In [1]: import numpy as np

In [2]: np.set_printoptions(suppress=True, linewidth=120)

In [3]: def rnd(a):
   ...:     return np.round(a, 2) + 0
   ...: 

In [4]: arr = np.load("mat.npy")

In [5]: print(arr)
[[ 16   0  -8   4 -12]
 [ 16   0  -8   4 -12]
 [  0   0   0   0   0]
 [  0   0   0   0   0]
 [ 16   0  -8   4 -12]
 [  8   0  -4   2  -6]
 [-16   0   8  -4  12]
 [ -8   0   4  -2   6]
 [  0   0   0   0   0]]

In [6]: t3 = np.stack([arr, -2 * arr, arr[::-1]])

In [7]: print(t3.shape)
(3, 9, 5)

In [8]: print(np.linalg.matrix_rank(t3))
[1 1 1]

In [9]: print(np.einsum("bij,cij->bc", t3, t3))
[[ 2160 -4320     0]
 [-4320  8640     0]
 [    0     0  2160]]

In [10]: print((t3 @ arr.T).shape)
(3, 9, 9)

In [11]: mat = np.load("dump.npy")

In [12]: print(mat)
[[-7  4  0  0  0  0]
 [-3  0  0  0  0  0]
 [ 9 -5  0  0  0  0]
 [ 0  0 -7  4  0  0]
 [ 0  0 -3  0  0  0]
 [ 0  0  9 -5  0  0]
 [ 0  0  0  0 -7  4]
 [ 0  0  0  0 -3  0]
 [ 0  0  0  0  9 -5]]

In [13]: x = np.array([3, 0, 2, 0, 3, 0])

In [14]: target = mat @ x

In [15]: print(rnd(np.linalg.lstsq(mat, target)[0]))
[3. 0. 2. 0. 3. 0.]

In [16]: print(target)
[-21  -9  27 -14  -6  18 -21  -9  27]

In [17]: print(rnd(np.linalg.solve(mat.T @ mat, mat.T @ target)))
[3. 0. 2. 0. 3. 0.]

In [18]: rng = np.random.default_rng(93293)

In [19]: target = target + 0.1 * rng.normal(size=9)

In [20]: print(rnd(target))
[-20.84  -9.04  27.08 -13.96  -6.09  18.16 -20.88  -8.97  26.88]

In [21]: c, *_ = np.linalg.lstsq(mat, target)

In [22]: print([round(float(np.linalg.norm(np.linalg.solve(mat.T @ mat + lam * np.eye(6), mat.T @ target))), 2) for lam in (0, 1, 10, 100)])
[4.71, 4.38, 3.93, 2.65]

In [23]: print(rnd(c))
[3.02 0.04 2.03 0.04 2.99 0.01]

In [24]: print(rnd(np.linalg.norm(target - mat @ c)))
0.21

In [25]: J = np.load("arr.npy")

In [26]: print(J)
[[  1.9  -0.2  -0.2  -0.6   0.8   1.3  -7.   -1.1   0. ]
 [ -1.   -0.5  -0.1   0.1   0.6   0.6   1.    0.3  -0.6]
 [  0.    1.   -0.4   0.7  -1.   -0.3  -8.   -0.1  -0.5]
 [  0.1   0.   -0.8   1.2   1.4  -0.3 -10.   -0.4   1.9]
 [  1.8  -0.2   1.4   1.   -0.9  -0.5  -2.   -0.5   0.9]
 [  0.5  -0.7  -1.2   0.4  -1.3  -0.3  11.   -0.4   0.2]
 [  1.1  -0.5  -0.8   0.7   0.8   0.   -2.   -0.7  -0.4]
 [  0.2   0.4  -0.1   0.4   0.4  -2.3  -2.    1.1   0.8]
 [  1.9   0.2   0.   -0.2   1.4  -2.2  17.   -1.   -0.9]]

In [27]: Y = np.c_[mat[:, :3] @ np.array([[0, 0, -2], [1, -1, 0], [0, 2, 0]]), np.array([3, 1, 2, 2, 2, 1, 1, 5, 5])]

In [28]: print(Y)
[[  4  -4  14   3]
 [  0   0   6   1]
 [ -5   5 -18   2]
 [  0 -14   0   2]
 [  0  -6   0   2]
 [  0  18   0   1]
 [  0   0   0   1]
 [  0   0   0   5]
 [  0   0   0   5]]

In [29]: print(rnd(np.linalg.norm(Y - mat @ np.linalg.lstsq(mat, Y)[0], axis=0)))
[0.   0.   0.   5.98]

In [30]: print(np.linalg.matrix_rank(Y))
4

In [31]: print(np.linalg.matrix_rank(np.c_[mat, Y]))
7

In [32]: print(rnd(np.linalg.lstsq(mat, Y[:, 0])[0]))
[0. 1. 0. 0. 0. 0.]

In [33]: print(rnd(np.linalg.norm(np.linalg.qr(mat)[0].T @ Y, axis=0) ** 2 / ((Y ** 2).sum(axis=0) + 1e-12)))
[1.   1.   1.   0.52]

In [34]: data = np.load("block11.npy")

In [35]: print(data)
[[-1.5  1.5  0.5 -2.1  0.2]
 [-2.3 -3.5  0.3 -1.3  0.6]
 [-1.1 -1.  -0.3  0.   0.1]
 [ 1.9  5.5  0.5 -1.6 -0.6]
 [-1.2  3.   1.5  1.2  1.2]
 [-1.1  6.   0.9  0.6 -1. ]]

In [36]: hat = data @ np.linalg.solve(data.T @ data, data.T)

In [37]: print(rnd(hat))
[[ 0.73  0.19  0.33  0.23  0.04  0.  ]
 [ 0.19  0.87 -0.23 -0.16 -0.03  0.  ]
 [ 0.33 -0.23  0.61 -0.28 -0.05  0.  ]
 [ 0.23 -0.16 -0.28  0.8  -0.03  0.  ]
 [ 0.04 -0.03 -0.05 -0.03  0.99  0.  ]
 [ 0.    0.    0.    0.    0.    1.  ]]

In [38]: print(rnd(hat @ data[:, 3]))
[-2.1 -1.3  0.  -1.6  1.2  0.6]

In [39]: Q, r_ = np.linalg.qr(data)

In [40]: print(rnd(abs(r_[0, 0])), rnd(np.linalg.norm(data[:, 0])))
3.87 3.87

In [41]: print(rnd(Q @ r_))
[[-1.5  1.5  0.5 -2.1  0.2]
 [-2.3 -3.5  0.3 -1.3  0.6]
 [-1.1 -1.  -0.3  0.   0.1]
 [ 1.9  5.5  0.5 -1.6 -0.6]
 [-1.2  3.   1.5  1.2  1.2]
 [-1.1  6.   0.9  0.6 -1. ]]

In [42]: print(np.allclose(r_.T @ r_, data.T @ data))
True

In [43]: print(np.trace(Q @ Q.T))
5.0

In [44]: print(Q.shape, r_.shape)
(6, 5) (5, 5)

In [45]: m1 = np.load("layer0.npy")

In [46]: print(m1)
[[-1 -2 -1 -1  2 -1  0  0]
 [ 2  0  1  1  1  0 -2  0]
 [ 0  1 -2  1  0 -2 -1  2]
 [ 0  2  1  0  0  0  0  2]
 [ 2  1 -2 -1  0 -1  2  2]
 [ 2 -1 -1  1 -2 -2  2  0]
 [-1 -2  0  0  2  1 -2  0]]

In [47]: t3 = np.stack([m1, 2 * m1, m1[::-1]])

In [48]: print(np.linalg.matrix_rank(t3))
[7 7 7]

In [49]: print(rnd(np.linalg.norm(t3, axis=(1, 2))))
[ 9.95 19.9   9.95]

In [50]: print(np.linalg.matrix_rank(t3.reshape(3, -1)))
2

In [51]: print((t3 @ m1.T).shape)
(3, 7, 7)

In [52]: print(np.einsum("bij,cij->bc", t3, t3))
[[ 99 198  37]
 [198 396  74]
 [ 37  74  99]]

In [53]: x = np.array([7, 3, 6, 6, 1, 0, 2, 6])

In [54]: a = np.maximum(m1 @ x, 0)

In [55]: print(a)
[ 0 23  7 24 15 13  0]

In [56]: print(rnd(np.tanh(m1 @ x)))
[-1.  1.  1.  1.  1.  1. -1.]

In [57]: print(np.maximum(m1 @ (3 * x), 0))
[ 0 69 21 72 45 39  0]

In [58]: W0 = np.load("sample12.npy")

In [59]: print(W0)
[[-3  1 -1 -1 -2]
 [-1 -3  0  1 -1]
 [-3  3 -1  0  0]
 [ 1  0  2 -2 -3]
 [ 1  1  1 -2  3]]

In [60]: print(np.kron(np.eye(2, dtype=int), W0))
[[-3  1 -1 -1 -2  0  0  0  0  0]
 [-1 -3  0  1 -1  0  0  0  0  0]
 [-3  3 -1  0  0  0  0  0  0  0]
 [ 1  0  2 -2 -3  0  0  0  0  0]
 [ 1  1  1 -2  3  0  0  0  0  0]
 [ 0  0  0  0  0 -3  1 -1 -1 -2]
 [ 0  0  0  0  0 -1 -3  0  1 -1]
 [ 0  0  0  0  0 -3  3 -1  0  0]
 [ 0  0  0  0  0  1  0  2 -2 -3]
 [ 0  0  0  0  0  1  1  1 -2  3]]

In [61]: print(np.einsum("ij,ji->", W0, W0))
40

In [62]: print(rnd(np.linalg.det(W0.T)))
-167.0

In [63]: print(np.einsum("ii->", W0))
-6
